% python3 -q
>>> import numpy as np
>>> np.set_printoptions(precision=1, suppress=True, linewidth=140, sign=" ")
>>> rnd = lambda a: np.round(a, 1) + 0
>>> rng = np.random.default_rng(2630)
>>> A = np.array([[4, 1, 6],
...     [3, 0, 2],
...     [5, 0, 0],
...     [2, 3, 7],
...     [6, 0, 9],
...     [3, 7, 4],
...     [2, 2, 7]]) * (rng.random((7, 3)) < 0.3)
>>> A
array([[ 4,  0,  6],
       [ 0,  0,  2],
       [ 0,  0,  0],
       [ 0,  0,  0],
       [ 0,  0,  0],
       [ 0,  0,  0],
       [ 0,  0,  7]])
>>> # row 3 repeats row 2
>>> rnd(A @ np.linalg.pinv(A) @ A)
array([[ 4.,  0.,  6.],
       [ 0.,  0.,  2.],
       [ 0.,  0.,  0.],
       [ 0.,  0.,  0.],
       [ 0.,  0.,  0.],
       [ 0.,  0.,  0.],
       [ 0.,  0.,  7.]])
>>> feats = np.loadtxt("mat.csv", delimiter=",")
>>> feats
array([[ 4.,  4.,  5.],
       [ 1.,  3.,  6.],
       [ 0.,  1.,  3.],
       [ 0.,  0.,  0.],
       [ 1.,  2.,  3.],
       [ 3.,  2.,  2.],
       [ 0.,  0.,  0.],
       [ 1.,  2.,  3.],
       [ 0.,  0.,  0.],
       [ 1.,  2.,  3.],
       [ 0.,  1.,  3.],
       [ 3.,  2.,  2.],
       [ 0.,  0.,  0.],
       [ 0.,  1.,  3.],
       [ 3.,  2.,  2.],
       [ 0.,  0.,  0.],
       [ 1.,  2.,  3.],
       [ 0.,  0.,  0.],
       [ 0.,  0.,  0.],
       [ 1.,  3.,  6.],
       [ 0.,  0.,  0.],
       [ 4.,  5.,  8.],
       [ 0.,  0.,  0.],
       [ 0.,  0.,  0.],
       [ 0.,  0.,  0.],
       [ 3.,  2.,  2.],
       [ 0.,  0.,  0.]])
>>> cen = feats - feats.mean(axis=0)
>>> evecs = np.linalg.svd(cen)[2][:2]
>>> M2 = cen - cen @ evecs.T @ evecs
>>> rnd(np.diag(evecs.T @ evecs))
array([ 0.9,  0.3,  0.9])
>>> rnd(M2.std(axis=0))
array([ 0. ,  0.1,  0.1])
>>> data = np.load("out8.npy")
>>> data
array([[ 1. ,  0.5,  0.2,  0.1,  0.1,  0. ],
       [ 0.5,  1. ,  0.5,  0.2,  0.1,  0.1],
       [ 0.2,  0.5,  1. ,  0.5,  0.2,  0.1],
       [ 0.1,  0.2,  0.5,  1. ,  0.5,  0.2],
       [ 0.1,  0.1,  0.2,  0.5,  1. ,  0.5],
       [ 0. ,  0.1,  0.1,  0.2,  0.5,  1. ]])
>>> vec = np.ones(6)
>>> for _ in range(6):
...     vec = data @ vec
...     vec /= np.linalg.norm(vec)
...     print(round(vec @ data @ vec, 1))
... 
2.3
2.3
2.3
2.3
2.3
2.3
>>> rnd(vec)
array([ 0.3,  0.4,  0.5,  0.5,  0.4,  0.3])
>>> Q, r_ = np.linalg.qr(data)
>>> rnd(abs(r_[0, 0])), rnd(np.linalg.norm(data[:, 0]))
(np.float64(1.1), np.float64(1.1))
>>> rnd(np.abs(np.diag(r_)))
array([ 1.1,  0.8,  0.7,  0.7,  0.7,  0.6])
>>> rnd(Q.T @ Q)
array([[ 1.,  0.,  0.,  0.,  0.,  0.],
       [ 0.,  1.,  0.,  0.,  0.,  0.],
       [ 0.,  0.,  1.,  0.,  0.,  0.],
       [ 0.,  0.,  0.,  1.,  0.,  0.],
       [ 0.,  0.,  0.,  0.,  1.,  0.],
       [ 0.,  0.,  0.,  0.,  0.,  1.]])
>>> rnd(Q)
array([[-0.9,  0.5,  0. ,  0. ,  0. ,  0.1],
       [-0.4, -0.7,  0.5, -0.1,  0.1, -0.1],
       [-0.2, -0.4, -0.7,  0.5, -0.1,  0. ],
       [-0.1, -0.1, -0.4, -0.7,  0.5,  0.1],
       [-0.1,  0. , -0.2, -0.4, -0.7, -0.5],
       [ 0. , -0.1,  0. , -0.2, -0.4,  0.9]])
>>> Q.shape, r_.shape
((6, 6), (6, 6))
>>> rnd(Q @ r_)
array([[ 1. ,  0.5,  0.2,  0.1,  0.1,  0. ],
       [ 0.5,  1. ,  0.5,  0.2,  0.1,  0.1],
       [ 0.2,  0.5,  1. ,  0.5,  0.2,  0.1],
       [ 0.1,  0.2,  0.5,  1. ,  0.5,  0.2],
       [ 0.1,  0.1,  0.2,  0.5,  1. ,  0.5],
       [ 0. ,  0.1,  0.1,  0.2,  0.5,  1. ]])
>>> np.linalg.norm(data, axis=1).argmax()
np.int64(2)
>>> rnd(np.linalg.norm(data[0] - data[2]))
np.float64(1.2)
>>> rnd(data[0] @ data[2])
np.float64(0.7)
>>> u, v = data[0], data[3]
>>> rnd(u @ u)
np.float64(1.3)
>>> rnd(u @ v)
np.float64(0.4)
>>> p = (u @ v) / (u @ u) * u
>>> rnd(np.linalg.norm(u + v) ** 2 + np.linalg.norm(u - v) ** 2)
np.float64(5.8)
>>> rnd(np.outer(u, v))
array([[ 0.1,  0.2,  0.5,  1. ,  0.5,  0.2],
       [ 0. ,  0.1,  0.2,  0.5,  0.2,  0.1],
       [ 0. ,  0. ,  0.1,  0.2,  0.1,  0. ],
       [ 0. ,  0. ,  0. ,  0.1,  0. ,  0. ],
       [ 0. ,  0. ,  0. ,  0.1,  0. ,  0. ],
       [ 0. ,  0. ,  0. ,  0. ,  0. ,  0. ]])
>>> low = np.linalg.cholesky(data)
>>> rnd(low @ low.T)
array([[ 1. ,  0.5,  0.2,  0.1,  0.1,  0. ],
       [ 0.5,  1. ,  0.5,  0.2,  0.1,  0.1],
       [ 0.2,  0.5,  1. ,  0.5,  0.2,  0.1],
       [ 0.1,  0.2,  0.5,  1. ,  0.5,  0.2],
       [ 0.1,  0.1,  0.2,  0.5,  1. ,  0.5],
       [ 0. ,  0.1,  0.1,  0.2,  0.5,  1. ]])
>>> data / np.sqrt(np.outer(np.diag(data), np.diag(data)))
array([[ 1. ,  0.5,  0.2,  0.1,  0.1,  0. ],
       [ 0.5,  1. ,  0.5,  0.2,  0.1,  0.1],
       [ 0.2,  0.5,  1. ,  0.5,  0.2,  0.1],
       [ 0.1,  0.2,  0.5,  1. ,  0.5,  0.2],
       [ 0.1,  0.1,  0.2,  0.5,  1. ,  0.5],
       [ 0. ,  0.1,  0.1,  0.2,  0.5,  1. ]])
>>> np.linalg.eigvalsh(data).min() > 0
np.True_
>>> M = np.array([[1, 0, 0, 0], [-1, 1, 0, 0], [0, 0, 1, 0], [5, -4, 4, 1]])
>>> # triangular, det is the product of the diagonal
>>> np.einsum("ii->", M)
np.int64(4)
>>> rnd(np.linalg.eigvals(M).sum().real)
np.float64(4.0)
>>> np.kron(np.eye(2, dtype=int), M)
array([[ 1,  0,  0,  0,  0,  0,  0,  0],
       [-1,  1,  0,  0,  0,  0,  0,  0],
       [ 0,  0,  1,  0,  0,  0,  0,  0],
       [ 5, -4,  4,  1,  0,  0,  0,  0],
       [ 0,  0,  0,  0,  1,  0,  0,  0],
       [ 0,  0,  0,  0, -1,  1,  0,  0],
       [ 0,  0,  0,  0,  0,  0,  1,  0],
       [ 0,  0,  0,  0,  5, -4,  4,  1]])
>>> M2 = np.array([[2, 2, 2], [3, -1, -3], [3, -2, -2], [-1, 3, 0]])
>>> np.einsum("ij,ij->i", M, M)
array([  1,   2,   1,  58])
>>> np.einsum("ik,kj->ji", M, M2)
array([[ 2,  1,  3,  9],
       [ 2, -3, -2,  9],
       [ 2, -5, -2, 14]])
>>> M @ M2
array([[ 2,  2,  2],
       [ 1, -3, -5],
       [ 3, -2, -2],
       [ 9,  9, 14]])
>>> np.einsum("ij->j", M)
array([ 5, -3,  5,  1])
>>> np.linalg.matrix_rank(np.vstack([M, M2.T]))
np.int64(4)
>>> M2 = np.linalg.inv(M)
>>> rnd(np.linalg.det(M) * np.linalg.det(M2))
np.float64(1.0)
>>> rnd(np.linalg.det(M) * M2)
array([[ 1.,  0.,  0.,  0.],
       [ 1.,  1.,  0.,  0.],
       [ 0.,  0.,  1.,  0.],
       [-1.,  4., -4.,  1.]])
>>> W0 = -2 * np.eye(8) + np.ones((8, 8))
>>> W0
array([[-1.,  1.,  1.,  1.,  1.,  1.,  1.,  1.],
       [ 1., -1.,  1.,  1.,  1.,  1.,  1.,  1.],
       [ 1.,  1., -1.,  1.,  1.,  1.,  1.,  1.],
       [ 1.,  1.,  1., -1.,  1.,  1.,  1.,  1.],
       [ 1.,  1.,  1.,  1., -1.,  1.,  1.,  1.],
       [ 1.,  1.,  1.,  1.,  1., -1.,  1.,  1.],
       [ 1.,  1.,  1.,  1.,  1.,  1., -1.,  1.],
       [ 1.,  1.,  1.,  1.,  1.,  1.,  1., -1.]])
>>> # symmetric, so the eigenvalues are real
>>> vals, evecs = np.linalg.eigh(W0)
>>> vec = np.array([-1, 4, -5, -2, -4, -4, -5, 1])
>>> np.abs(W0).sum(axis=1).max(), rnd(np.abs(vals).max())
(np.float64(8.0), np.float64(6.0))
>>> (np.sign(evecs[:, -1].round(6)) == np.sign(evecs[0, -1].round(6))).astype(int)
array([ 1,  1,  1,  1,  1,  1,  1,  1])
>>> J = np.loadtxt("arr.csv", delimiter=",")
>>> J
array([[ -4.,   5.,   0.,   1.,   4.,   5.,   2.,   2.,   5.],
       [  3.,  -5.,   0.,   5.,  -5.,  -4.,  -1.,   1.,   4.],
       [ -1.,   0.,   2.,  -1.,   1.,   2.,   4.,   0.,   4.],
       [ -5.,   5.,  -3.,   1.,   5.,   5.,  -5.,   3.,  -4.],
       [ -2.,   3.,  -5.,  -4.,  -5.,   1.,   1.,  -3.,   0.],
       [-10.,  15.,   0.,  -9.,  14.,  13.,   4.,   0.,  -3.]])
>>> M2 = np.array([[3, 3, 0],
...     [-3, -5, 2],
...     [-5, 1, 0],
...     [0, -4, 4],
...     [-3, -2, 4],
...     [1, 5, 3],
...     [-3, 5, 1],
...     [-5, -1, -1],
...     [5, -2, 4]])
>>> np.einsum("ij->j", J)
array([-19.,  23.,  -6.,  -7.,  14.,  22.,   5.,   3.,   6.])
>>> np.linalg.matrix_rank(np.vstack([J, M2.T]))
np.int64(8)
>>> np.linalg.matrix_rank(J @ M2)
np.int64(3)
>>> rank = np.linalg.matrix_rank(J)
>>> rank
np.int64(5)
>>> N = np.linalg.svd(J)[2][rank:].T
>>> [int(np.linalg.matrix_rank(J[:i])) for i in range(1, len(J) + 1)]
[1, 2, 3, 4, 5, 5]
>>> [int(np.linalg.matrix_rank(J[:, :j + 1])) for j in range(9)]
[1, 2, 3, 4, 5, 5, 5, 5, 5]
>>> N.shape
(9, 4)
>>> rnd(N @ N.T)
array([[ 0.6,  0. , -0.2, -0.1,  0. ,  0.4,  0. ,  0.1,  0. ],
       [ 0. ,  0.1,  0.2,  0. , -0.2,  0. ,  0. ,  0.1, -0.1],
       [-0.2,  0.2,  0.5,  0. , -0.3,  0.1, -0.2,  0. ,  0. ],
       [-0.1,  0. ,  0. ,  0.4, -0.1,  0.1,  0.3, -0.3, -0.3],
       [ 0. , -0.2, -0.3, -0.1,  0.3, -0.1,  0. , -0.1,  0.1],
       [ 0.4,  0. ,  0.1,  0.1, -0.1,  0.5, -0.1, -0.2,  0. ],
       [ 0. ,  0. , -0.2,  0.3,  0. , -0.1,  0.5,  0.2, -0.3],
       [ 0.1,  0.1,  0. , -0.3, -0.1, -0.2,  0.2,  0.7, -0.1],
       [ 0. , -0.1,  0. , -0.3,  0.1,  0. , -0.3, -0.1,  0.2]])
>>> np.linalg.matrix_rank(J.T @ J), np.linalg.matrix_rank(J @ J.T)
(np.int64(5), np.int64(5))
>>> K = np.load("x.npy")
>>> K
array([[ 0.1,  2.8, -0.1,  1.5,  1.5,  2.8,  1.5,  1.3],
       [-0.1,  0.2, -0.2,  0.1,  0.3,  0.4,  0.1,  0.1],
       [-0.1,  2.6, -0.2,  1.4,  1.5,  2.8,  1.4,  1.3],
       [ 0.2, -2.3, -0.1, -1.3, -1.1, -2.3, -1.4, -1.1],
       [ 0. , -2.4,  0.1, -1.1, -1.1, -2.6, -1.3, -1.3],
       [ 0.1,  4.6,  0.1,  2.2,  2.2,  4.8,  2.3,  2.3],
       [-0.1, -1.6,  0.1, -0.8, -0.9, -1.5, -0.9, -0.7],
       [ 0.2,  0.1,  0. , -0.1,  0.1,  0. ,  0. ,  0. ],
       [ 0. ,  6.3,  0.1,  3.2,  3.1,  6.3,  3.3,  3.1],
       [ 0.1,  0. ,  0.1,  0.1,  0. , -0.1,  0.3,  0.1],
       [ 0. ,  0.5,  0.1,  0.2,  0.1,  0.5, -0.1,  0.1],
       [ 0.1, -6.4, -0.1, -3.2, -3.4, -6.4, -3.2, -3.2],
       [-0.1, -0.4,  0. , -0.3, -0.1, -0.3, -0.3, -0.3],
       [ 0.1,  1.9,  0.1,  1.1,  0.9,  1.9,  0.9,  0.8],
       [-0.1, -2.7, -0.1, -1.3, -1.2, -2.5, -1.2, -1.1],
       [-0.2,  0.3,  0.1,  0. ,  0.1,  0.2, -0.1,  0.1],
       [ 0. ,  2. , -0.1,  1. ,  1.1,  2.1,  0.9,  1. ],
       [ 0.1,  3.1,  0. ,  1.6,  1.7,  3.3,  1.7,  1.8],
       [-0.1,  0.6, -0.2,  0.2,  0.1,  0.6,  0.2,  0.3],
       [ 0.1,  0.8, -0.2,  0.3,  0.4,  0.9,  0.3,  0.4],
       [ 0. , -1.5, -0.1, -0.6, -0.8, -1.6, -0.7, -0.7],
       [-0.1,  2.5,  0.1,  1.2,  1.2,  2.6,  1.3,  1.2],
       [ 0. ,  0.7, -0.1,  0.3,  0.4,  0.8,  0.4,  0.3],
       [ 0. , -5. ,  0. , -2.5, -2.6, -5. , -2.6, -2.5],
       [ 0.1,  3.8,  0.2,  2. ,  1.9,  3.8,  2. ,  1.9],
       [-0.2,  0.6, -0.1,  0.2,  0.3,  0.5,  0.2,  0.4],
       [ 0.1, -0.9, -0.1, -0.3, -0.5, -1. , -0.5, -0.4],
       [ 0.1, -2.5,  0. , -1.1, -1.2, -2.6, -1.4, -1.2],
       [-0.2,  4.1, -0.1,  1.9,  1.9,  4. ,  2. ,  2.1],
       [ 0. ,  0.4,  0. ,  0. ,  0. ,  0.1,  0.2,  0.2],
       [-0.2, -1.6, -0.1, -0.7, -0.6, -1.5, -0.6, -0.8]])
>>> rnd(np.abs(np.linalg.svd(K)[2][-1]))
array([ 0.1,  0.5,  0.1,  0.5,  0.2,  0.2,  0.3,  0.6])
>>> rnd(np.linalg.norm(K, 2) / np.linalg.norm(K))
np.float64(1.0)
>>> np.linalg.cond(K) > 100
np.False_
>>> M2 = np.c_[K[:, :3] @ np.array([[2, 2, 0], [2, -1, -2], [1, -2, 1]]), np.array([0, 7, 9, 3, 1, 4, 6, 4, 4, 4, 4, 1, 3, 2, 5, 6, 0, 0, 7, 1, 9, 2, 7, 3, 1, 9, 6, 7, 1, 0, 2])]
>>> rnd(M2)
array([[  5.7,  -2.4,  -5.7,   0. ],
       [  0. ,   0. ,  -0.6,   7. ],
       [  4.8,  -2.4,  -5.4,   9. ],
       [ -4.3,   2.9,   4.5,   3. ],
       [ -4.7,   2.2,   4.9,   1. ],
       [  9.5,  -4.6,  -9.1,   4. ],
       [ -3.3,   1.2,   3.3,   6. ],
       [  0.6,   0.3,  -0.2,   4. ],
       [ 12.7,  -6.5, -12.5,   4. ],
       [  0.3,   0. ,   0.1,   4. ],
       [  1.1,  -0.7,  -0.9,   4. ],
       [-12.7,   6.8,  12.7,   1. ],
       [ -1. ,   0.2,   0.8,   3. ],
       [  4.1,  -1.9,  -3.7,   2. ],
       [ -5.7,   2.7,   5.3,   5. ],
       [  0.3,  -0.9,  -0.5,   6. ],
       [  3.9,  -1.8,  -4.1,   0. ],
       [  6.4,  -2.9,  -6.2,   0. ],
       [  0.8,  -0.4,  -1.4,   7. ],
       [  1.6,  -0.2,  -1.8,   1. ],
       [ -3.1,   1.7,   2.9,   9. ],
       [  4.9,  -2.9,  -4.9,   2. ],
       [  1.3,  -0.5,  -1.5,   7. ],
       [-10. ,   5. ,  10. ,   3. ],
       [  8. ,  -4. ,  -7.4,   1. ],
       [  0.7,  -0.8,  -1.3,   9. ],
       [ -1.7,   1.3,   1.7,   6. ],
       [ -4.8,   2.7,   5. ,   7. ],
       [  7.7,  -4.3,  -8.3,   1. ],
       [  0.8,  -0.4,  -0.8,   0. ],
       [ -3.7,   1.4,   3.1,   2. ]])
>>> rnd(np.linalg.lstsq(K, M2[:, 0])[0])
array([ 2.,  2.,  1.,  0.,  0.,  0.,  0.,  0.])
>>> rnd(np.linalg.norm(M2 - K @ np.linalg.lstsq(K, M2)[0], axis=0))
array([  0. ,   0. ,   0. ,  22.5])
>>> np.linalg.matrix_rank(M2)
np.int64(4)
>>> rnd(np.linalg.norm(np.linalg.qr(K)[0].T @ M2, axis=0) ** 2 / ((M2 ** 2).sum(axis=0) + 1e-12))
array([ 1. ,  1. ,  1. ,  0.3])
